% ipython --no-banner

In [1]: import numpy as np

In [2]: from numpy import linalg as LA

In [3]: np.set_printoptions(suppress=True, linewidth=100)

In [4]: def tidy(a):
   ...:     return np.round(a, 2) + 0
   ...: 

In [5]: A = np.load("mat.npy")

In [6]: A
Out[6]: 
array([[1, 0, 0, 0, 0, 0, 0, 0, 0, 0, 0],
       [3, 1, 0, 0, 0, 0, 0, 0, 0, 0, 0],
       [8, 1, 1, 0, 0, 0, 0, 0, 0, 0, 0],
       [0, 4, 5, 1, 0, 0, 0, 0, 0, 0, 0],
       [4, 5, 3, 9, 1, 0, 0, 0, 0, 0, 0],
       [0, 0, 9, 3, 1, 1, 0, 0, 0, 0, 0],
       [2, 0, 2, 2, 1, 1, 1, 0, 0, 0, 0],
       [4, 8, 2, 5, 3, 8, 9, 1, 0, 0, 0],
       [5, 2, 2, 8, 6, 0, 0, 8, 1, 0, 0],
       [8, 7, 6, 8, 9, 5, 6, 1, 5, 1, 0],
       [0, 4, 2, 7, 7, 7, 8, 4, 4, 0, 1]])

In [7]: f, v = A[3], A[2]

In [8]: print(f @ f)
42

In [9]: pr = (f @ v) / (f @ f) * f

In [10]: tidy((v - pr) @ f)
Out[10]: np.float64(0.0)

In [11]: tidy(pr)
Out[11]: array([0.  , 0.86, 1.07, 0.21, 0.  , 0.  , 0.  , 0.  , 0.  , 0.  , 0.  ])

In [12]: print(tidy(LA.norm(f + v) ** 2 + LA.norm(f - v) ** 2))
216.0

In [13]: np.outer(f, v)
Out[13]: 
array([[ 0,  0,  0,  0,  0,  0,  0,  0,  0,  0,  0],
       [32,  4,  4,  0,  0,  0,  0,  0,  0,  0,  0],
       [40,  5,  5,  0,  0,  0,  0,  0,  0,  0,  0],
       [ 8,  1,  1,  0,  0,  0,  0,  0,  0,  0,  0],
       [ 0,  0,  0,  0,  0,  0,  0,  0,  0,  0,  0],
       [ 0,  0,  0,  0,  0,  0,  0,  0,  0,  0,  0],
       [ 0,  0,  0,  0,  0,  0,  0,  0,  0,  0,  0],
       [ 0,  0,  0,  0,  0,  0,  0,  0,  0,  0,  0],
       [ 0,  0,  0,  0,  0,  0,  0,  0,  0,  0,  0],
       [ 0,  0,  0,  0,  0,  0,  0,  0,  0,  0,  0],
       [ 0,  0,  0,  0,  0,  0,  0,  0,  0,  0,  0]])

In [14]: W0 = np.loadtxt("block6.csv", delimiter=",")

In [15]: print(W0)
[[-0.03  1.    1.    0.77 -0.58  0.3   0.98  0.62  0.6 ]
 [-0.83 -0.88  0.41 -0.89  1.   -0.92  0.05  0.92 -0.52]
 [-0.65 -0.98 -0.96 -0.91 -0.76 -0.45  0.61 -0.83  0.84]
 [-0.89  0.88  0.99 -0.9   0.72 -0.56  0.97  0.83  0.52]
 [ 0.91 -0.14 -1.    0.97 -1.    0.51  0.81 -1.    0.99]
 [ 0.99  0.59 -0.99  1.   -0.83  0.24 -0.9  -0.9  -0.23]
 [-0.9  -0.96  0.94 -1.    1.    0.8  -0.99  0.99 -1.  ]
 [ 0.99  1.   -0.54  1.   -0.94  0.1   0.24 -0.86  0.5 ]
 [ 0.95  0.9   0.06  0.98 -0.36  0.87 -0.96  0.01 -0.89]
 [ 0.57  1.    1.    0.98  0.14  0.05  0.97  0.84  0.2 ]
 [ 0.56 -0.76 -0.98  0.45 -0.97  0.45 -0.23 -0.94  0.66]
 [ 0.73  0.7   0.2   0.95  0.9  -0.46 -0.66  0.62 -0.71]
 [ 0.42  0.21 -0.27  0.76  0.63 -0.53 -0.15  0.19 -0.17]
 [-0.81 -0.58  0.49 -0.98 -0.85  0.74  0.44 -0.28  0.41]
 [-0.32 -0.95 -0.98 -0.71 -0.96 -0.12  0.64 -0.94  0.9 ]
 [-0.3  -0.77 -0.25 -0.83 -0.33  0.72 -0.74 -0.03 -0.49]
 [-0.45 -0.87  0.4  -0.87  0.97  0.33 -0.96  0.9  -0.95]
 [-0.75 -0.45  0.81 -0.94  0.69  0.27 -0.21  0.72 -0.51]
 [-0.46  0.74  0.99 -0.9   0.31  0.96 -0.87  0.89 -0.93]
 [ 0.52 -0.26 -0.96  0.65 -0.99  0.16  0.68 -0.96  0.91]
 [-0.55 -0.44  0.38 -0.7   0.73 -0.39  0.15  0.52 -0.14]
 [ 0.74 -0.52 -0.38  0.79  0.98  0.24 -0.99  0.84 -0.98]]

In [16]: idx = W0[:, 3] > np.median(W0[:, 3])

In [17]: f = W0[idx].mean(axis=0) - W0[~idx].mean(axis=0)

In [18]: np.argsort(-np.abs(f).round(6), kind="stable")
Out[18]: array([3, 0, 1, 2, 4, 7, 8, 6, 5])

In [19]: print(((W0 - W0.mean(axis=0)) @ f > 0).astype(int))
[1 0 0 0 1 1 0 1 1 1 1 1 1 0 0 0 0 0 0 1 0 1]

In [20]: idx.astype(int)
Out[20]: array([1, 0, 0, 0, 1, 1, 0, 1, 1, 1, 1, 1, 1, 0, 0, 0, 0, 0, 0, 1, 0, 1])
